$ python -q
>>> import numpy as np
>>> np.set_printoptions(precision=1, suppress=True, linewidth=120, legacy="1.25")
>>> rnd = lambda a: np.round(a, 1) + 0
>>> E = np.load("case13.npy")
>>> print(E)
[[ 1.9  2.7 -2.2  0.1 -2. ]
 [ 1.6  3.  -3.2  0.3 -2.6]
 [ 2.8  3.1 -3.3 -0.1 -1.8]
 [ 2.1  3.  -3.3  0.5 -2.1]
 [ 1.8  3.2 -3.2 -0.3 -2. ]
 [ 1.4  3.1 -3.2  0.3 -1.7]
 [ 2.   2.9 -2.6 -0.3 -1.8]
 [ 2.1  2.8 -3.   0.3 -1.9]
 [ 1.8  2.4 -2.6  0.7 -1.6]
 [ 2.4  3.  -3.1  0.7 -1.6]
 [ 1.9  3.  -3.3 -0.2 -2.1]
 [ 1.9  3.2 -3.  -0.2 -2. ]
 [ 2.   3.  -3.2  0.2 -1.9]
 [ 2.   2.6 -3.  -0.2 -1.7]
 [ 1.8  3.1 -3.4 -0.7 -2.2]
 [ 1.8  2.9 -3.   0.3 -2.1]
 [ 0.8  2.8  0.2 -0.6 -0.4]
 [ 1.3  3.2  0.3  0.  -0.1]
 [ 0.8  3.5  0.2 -0.1  0. ]
 [ 1.1  2.7 -0.2 -0.3 -0.1]
 [ 0.8  2.6  0.1 -0.1  0.4]
 [ 1.6  2.8  0.   0.1  0.1]
 [ 1.   2.8  0.3 -0.1 -0.1]
 [ 0.8  2.8  0.  -0.3 -0.2]
 [ 1.3  2.7 -0.3 -0.5 -0.1]
 [ 1.3  2.7  0.   0.   0.1]
 [ 1.2  3.   0.1  0.   0. ]
 [ 1.2  3.1  0.3  0.6 -0.5]
 [ 0.5  3.5  0.  -0.4 -0.2]
 [ 0.9  2.9  0.9 -0.2 -0.3]
 [ 0.7  2.2  0.8 -0.1 -0.2]
 [ 0.6  2.7 -0.3  0.2 -0.6]]
>>> idx = E[:, 1] > np.median(E[:, 1])
>>> f = E[idx].mean(axis=0) - E[~idx].mean(axis=0)
>>> ((E - E.mean(axis=0)) @ f > 0).astype(int)
array([1, 1, 1, 1, 1, 1, 1, 1, 1, 1, 1, 1, 1, 1, 1, 1, 0, 0, 0, 0, 0, 0, 0, 0, 0, 0, 0, 0, 0, 0, 0, 0])
>>> np.argsort(-np.abs(f).round(6), kind="stable")
array([2, 4, 1, 0, 3])
>>> A = np.load("arr.npy")
>>> A
array([[-2,  2, -2,  2],
       [ 1, -1,  1, -1],
       [-2,  2, -2,  2],
       [ 1, -1,  1, -1]])
>>> np.trace(A)
-6
>>> A @ A
array([[ 12, -12,  12, -12],
       [ -6,   6,  -6,   6],
       [ 12, -12,  12, -12],
       [ -6,   6,  -6,   6]])
>>> (A + A.T) / 2
array([[-2. ,  1.5, -2. ,  1.5],
       [ 1.5, -1. ,  1.5, -1. ],
       [-2. ,  1.5, -2. ,  1.5],
       [ 1.5, -1. ,  1.5, -1. ]])
>>> np.allclose(A @ A.T, A.T @ A)
False
>>> [round(float(x), 1) for x in np.linalg.svd(A, compute_uv=False)[:3]]
[6.3, 0.0, 0.0]
>>> np.argsort(-np.linalg.norm(A, axis=0).round(6), kind="stable")[:3]
array([0, 1, 2])
>>> rnd(np.linalg.norm(A, 2) / np.linalg.norm(A))
1.0
>>> np.linalg.matrix_rank(A, rtol=0.1)
1
>>> U, sigma, VT = np.linalg.svd(A)
>>> V = VT[:(sigma > 1e-8).sum()]
>>> rng = np.random.default_rng(690028)
>>> x0 = A[0] + 4 * A[1] + rng.integers(2) * np.eye(4)[0]
>>> x0
array([ 3., -2.,  2., -2.])
>>> rnd(np.linalg.norm(x0 - V.T @ V @ x0))
0.9
>>> np.linalg.matrix_rank(np.vstack([A, x0]))
2
>>> hat = np.triu(np.array([[3, 3, 0, 0], [0, 1, 1, 2], [1, 0, 0, 1], [2, 3, 1, 2]]), 1) + np.eye(4)
>>> Y = hat @ A @ np.linalg.inv(hat)
>>> np.linalg.matrix_rank(Y)
1
>>> Y
array([[ 1., -4.,  5.,  2.],
       [ 1., -4.,  5.,  2.],
       [-1.,  4., -5., -2.],
       [ 1., -4.,  5.,  2.]])
>>> mat = np.load("m.npy")
>>> mat
array([[  0.2,  -0.4,   0. ],
       [  0.4,  -0.6,  -3. ],
       [  0.9,   2.7, -10. ],
       [  0.7,   1. ,  -3. ],
       [  1.1,  -0.1,   0. ],
       [  0.7,  -0.2,  -8. ]])
>>> gram = mat.T @ mat
>>> rnd(np.linalg.svd(mat, compute_uv=False) ** 2)
array([187.8,   4.9,   1.4])
>>> rnd(np.diag(gram))
array([  3.2,   8.9, 182. ])
>>> rnd(gram)
array([[  3.2,   2.6, -17.9],
       [  2.6,   8.9, -26.6],
       [-17.9, -26.6, 182. ]])
>>> np.linalg.matrix_rank(gram)
3
>>> hat = mat @ np.linalg.solve(mat.T @ mat, mat.T)
>>> print(rnd(np.linalg.eigvalsh(hat)))
[0. 0. 0. 1. 1. 1.]
>>> np.trace(hat)
3.0
>>> np.allclose(hat @ hat, hat)
True
>>> x0 = np.array([-2, 4, -5])
>>> target = mat @ x0
>>> print(rnd(np.linalg.solve(mat.T @ mat, mat.T @ target)))
[-2.  4. -5.]
>>> rnd(target)
array([-2. , 11.8, 59. , 17.6, -2.6, 37.8])
>>> rnd(np.linalg.pinv(mat) @ mat)
array([[1., 0., 0.],
       [0., 1., 0.],
       [0., 0., 1.]])
>>> target = target + 0.3 * rng.normal(size=6)
>>> rnd(target)
array([-2.1, 12.4, 58.9, 17.3, -2.9, 37.7])
>>> beta, *_ = np.linalg.lstsq(mat, target)
>>> rnd(mat.T @ (target - mat @ beta))
array([0., 0., 0.])
>>> print(beta.round())
[-2.  4. -5.]
>>> rnd(np.linalg.norm(target - mat @ beta))
0.6
>>> rnd(np.linalg.norm(mat[1], 1)), rnd(np.linalg.norm(mat[1], np.inf))
(4.0, 3.0)
>>> rnd(np.linalg.norm(mat, "nuc"))
17.1
>>> rnd(np.linalg.norm(mat) ** 2 / np.linalg.norm(mat, 2) ** 2)
1.0
>>> print(rnd(np.linalg.norm(mat, 1)), rnd(np.linalg.norm(mat, np.inf)))
24.0 13.6
>>> mat[1] @ mat[4]
0.5
>>> rnd(np.linalg.norm(mat[1] - mat[4]))
3.1
>>> print(np.linalg.norm(mat, axis=1).argmax())
2
>>> Y = np.c_[mat[:, :2] @ np.array([[2, 2], [0, 0]]), np.array([6, 9, 0, 8, 1, 3])]
>>> print(Y)
[[0.4 0.4 6. ]
 [0.8 0.8 9. ]
 [1.8 1.8 0. ]
 [1.4 1.4 8. ]
 [2.2 2.2 1. ]
 [1.4 1.4 3. ]]
>>> np.linalg.matrix_rank(Y)
2
>>> rnd(np.linalg.norm(np.linalg.qr(mat)[0].T @ Y, axis=0) ** 2 / ((Y ** 2).sum(axis=0) + 1e-12))
array([1. , 1. , 0.4])
>>> print(rnd(np.linalg.norm(Y - mat @ np.linalg.lstsq(mat, Y)[0], axis=0)))
[ 0.   0.  10.4]
>>> rnd(np.linalg.lstsq(mat, Y[:, 0])[0])
array([2., 0., 0.])
